$ ipython --no-banner

In [1]: import numpy as np

In [2]: import numpy.linalg as la

In [3]: np.set_printoptions(precision=2, suppress=True, linewidth=100)

In [4]: def rnd(a):
   ...:     return np.round(a, 2) + 0
   ...: 

In [5]: X = np.loadtxt("a.csv", delimiter=",")

In [6]: X
Out[6]: 
array([[0.5, 0.5, 0. ],
       [0.5, 0.5, 0. ],
       [0. , 0. , 1. ]])

In [7]: # rows 0 and 1 are equal

In [8]: (X + X.T) / 2
Out[8]: 
array([[0.5, 0.5, 0. ],
       [0.5, 0.5, 0. ],
       [0. , 0. , 1. ]])

In [9]: la.determinant(X)
---------------------------------------------------------------------------
AttributeError                            Traceback (most recent call last)
Cell In[9], line 1
----> 1 la.determinant(X)

AttributeError: module 'numpy.linalg' has no attribute 'determinant'

In [10]: np.allclose(X, X.T)
Out[10]: True

In [11]: la.matrix_rank(X, rtol=0.1)
Out[11]: np.int64(2)

In [12]: [round(float(x), 2) for x in la.svd(X, compute_uv=False)[:3]]
Out[12]: [1.0, 1.0, 0.0]

In [13]: Uu, s, Vh = la.svd(X)

In [14]: evecs = Vh[:(s > 1e-8).sum()]

In [15]: rng = np.random.default_rng(666360)

In [16]: vec = X[1] + -1 * X[0] + rng.integers(2) * np.eye(3)[2]

In [17]: vec
Out[17]: array([0., 0., 1.])

In [18]: la.matrix_rank(np.vstack([X, vec]))
Out[18]: np.int64(2)

In [19]: rnd(evecs.T @ evecs)
Out[19]: 
array([[0.5, 0.5, 0. ],
       [0.5, 0.5, 0. ],
       [0. , 0. , 1. ]])

In [20]: rnd(np.diag(evecs.T @ evecs))
Out[20]: array([0.5, 0.5, 1. ])

In [21]: theta = np.radians(30)

In [22]: r_ = np.eye(3)

In [23]: r_[2, 2] = r_[1, 1] = np.cos(theta)

In [24]: r_[2, 1], r_[1, 2] = -np.sin(theta), np.sin(theta)

In [25]: rnd(r_)
Out[25]: 
array([[ 1.  ,  0.  ,  0.  ],
       [ 0.  ,  0.87,  0.5 ],
       [ 0.  , -0.5 ,  0.87]])

In [26]: M2 = X @ r_.T

In [27]: rnd(la.det(r_)), rnd(np.trace(r_))
Out[27]: (np.float64(1.0), np.float64(2.73))

In [28]: rnd(np.abs(M2 - X).max(axis=0))
Out[28]: array([0.  , 0.5 , 0.25])

In [29]: rnd(M2)
Out[29]: 
array([[ 0.5 ,  0.43, -0.25],
       [ 0.5 ,  0.43, -0.25],
       [ 0.  ,  0.5 ,  0.87]])

In [30]: np.allclose(la.norm(X, axis=1), la.norm(M2, axis=1))
Out[30]: True

In [31]: rnd(M2 @ la.pinv(M2) @ M2)
Out[31]: 
array([[ 0.5 ,  0.43, -0.25],
       [ 0.5 ,  0.43, -0.25],
       [ 0.  ,  0.5 ,  0.87]])

In [32]: np.abs(np.diag(la.qr(M2)[1])) > 1e-9
Out[32]: array([ True,  True, False])

In [33]: la.lstsq(M2[:-1].T, M2[-1])[2]
Out[33]: np.int32(1)

In [34]: rnd(np.trace(la.pinv(M2) @ M2))
Out[34]: np.float64(2.0)

In [35]: np.unique(M2.round(6), axis=0).shape
Out[35]: (2, 3)

In [36]: F = np.load("arr.npy")

In [37]: F
Out[37]: 
array([[-3.27,  1.7 ,  0.99],
       [-1.27,  1.29, -1.  ],
       [ 0.19,  0.37, -0.95],
       [ 1.44, -1.03, -0.01],
       [ 3.4 , -1.41, -1.87],
       [ 1.09, -1.64,  1.74],
       [-3.16,  1.8 ,  0.89],
       [-1.01,  1.54, -1.77],
       [ 3.29, -1.76, -0.89],
       [ 0.37,  0.6 , -1.76],
       [ 0.46,  0.69, -1.81],
       [-3.39,  1.39,  1.87],
       [ 3.22, -1.72, -0.9 ],
       [-2.95,  2.06, -0.03],
       [ 0.13,  0.29, -0.8 ],
       [ 1.67, -0.72, -0.83],
       [ 1.96, -0.39, -1.85],
       [ 1.29, -1.23,  0.93],
       [ 2.53, -2.66,  1.92]])

In [38]: M2 = np.c_[F[:, :1] @ np.array([[-2]]), np.array([3, 1, 2, 0, 3, 0, 2, 1, 3, 2, 0, 0, 2, 0, 0, 0, 2, 3, 0])]

In [39]: M2
Out[39]: 
array([[ 6.54,  3.  ],
       [ 2.54,  1.  ],
       [-0.38,  2.  ],
       [-2.88,  0.  ],
       [-6.8 ,  3.  ],
       [-2.18,  0.  ],
       [ 6.32,  2.  ],
       [ 2.02,  1.  ],
       [-6.58,  3.  ],
       [-0.74,  2.  ],
       [-0.92,  0.  ],
       [ 6.78,  0.  ],
       [-6.44,  2.  ],
       [ 5.9 ,  0.  ],
       [-0.26,  0.  ],
       [-3.34,  0.  ],
       [-3.92,  2.  ],
       [-2.58,  3.  ],
       [-5.06,  0.  ]])

In [40]: la.matrix_rank(M2)
Out[40]: np.int64(2)

In [41]: rnd(la.norm(la.qr(F)[0].T @ M2, axis=0) ** 2 / ((M2 ** 2).sum(axis=0) + 1e-12))
Out[41]: array([1. , 0.2])

In [42]: la.matrix_rank(np.c_[F, M2])
Out[42]: np.int64(4)
